$ python3 -q
>>> import numpy as np
>>> import numpy.linalg as la
>>> np.set_printoptions(precision=3, suppress=True, linewidth=100)
>>> tidy = lambda a: np.round(a, 3) + 0
>>> M = np.load("mat.npy")
>>> M
array([[ 0,  2,  4],
       [ 0,  3,  4],
       [ 0,  0, -4]])
>>> la.lstsq(M[:-1].T, M[-1])[2]
np.int32(2)
>>> try:
...     la.inv(M)
... except la.LinAlgError as e:
...     print(repr(e))
... 
LinAlgError('Singular matrix')
>>> tidy(M @ la.pinv(M) @ M)
array([[ 0.,  2.,  4.],
       [ 0.,  3.,  4.],
       [ 0.,  0., -4.]])
>>> np.unique(M.round(6), axis=0).shape
(3, 3)
>>> proj = np.triu(np.array([[2, 0, -2], [3, 0, 2], [1, 2, -2]]), 1) + np.eye(3)
>>> B = proj @ M @ la.inv(proj)
>>> print(B)
[[  0.   2.   8.]
 [  0.   3. -10.]
 [  0.   0.  -4.]]
>>> x0 = np.array([-3, 0, 0])
>>> a = np.maximum(M @ x0, 0)
>>> np.maximum(M @ x0, 0) - np.maximum(-M @ x0, 0)
array([0, 0, 0])
>>> np.maximum(M @ (3 * x0), 0)
array([0, 0, 0])
>>> np.tanh(M @ x0)
array([0., 0., 0.])
>>> np.prod(np.diag(M)), tidy(la.det(M))
(np.int64(0), np.float64(0.0))
>>> T = np.stack([M, 2 * M, M[::-1]])
>>> T.shape
(3, 3, 3)
>>> tidy(la.norm(T, axis=(1, 2)))
array([ 7.81, 15.62,  7.81])
>>> T.sum(axis=0)
array([[ 0,  6,  8],
       [ 0, 12, 16],
       [ 0,  2, -8]])
>>> B = np.array([[-2, -1], [-1, -2]])
>>> F = np.tile(B, (2, 2))
>>> F
array([[-2, -1, -2, -1],
       [-1, -2, -1, -2],
       [-2, -1, -2, -1],
       [-1, -2, -1, -2]])
>>> gram = M.T @ M
>>> np.trace(gram), (M ** 2).sum()
(np.int64(61), np.int64(61))
>>> np.allclose(gram, gram.T)
True
>>> tidy(la.svd(M, compute_uv=False) ** 2)
array([57.075,  3.925,  0.   ])
>>> np.diag(gram)
array([ 0, 13, 48])
>>> gram
array([[ 0,  0,  0],
       [ 0, 13, 20],
       [ 0, 20, 48]])
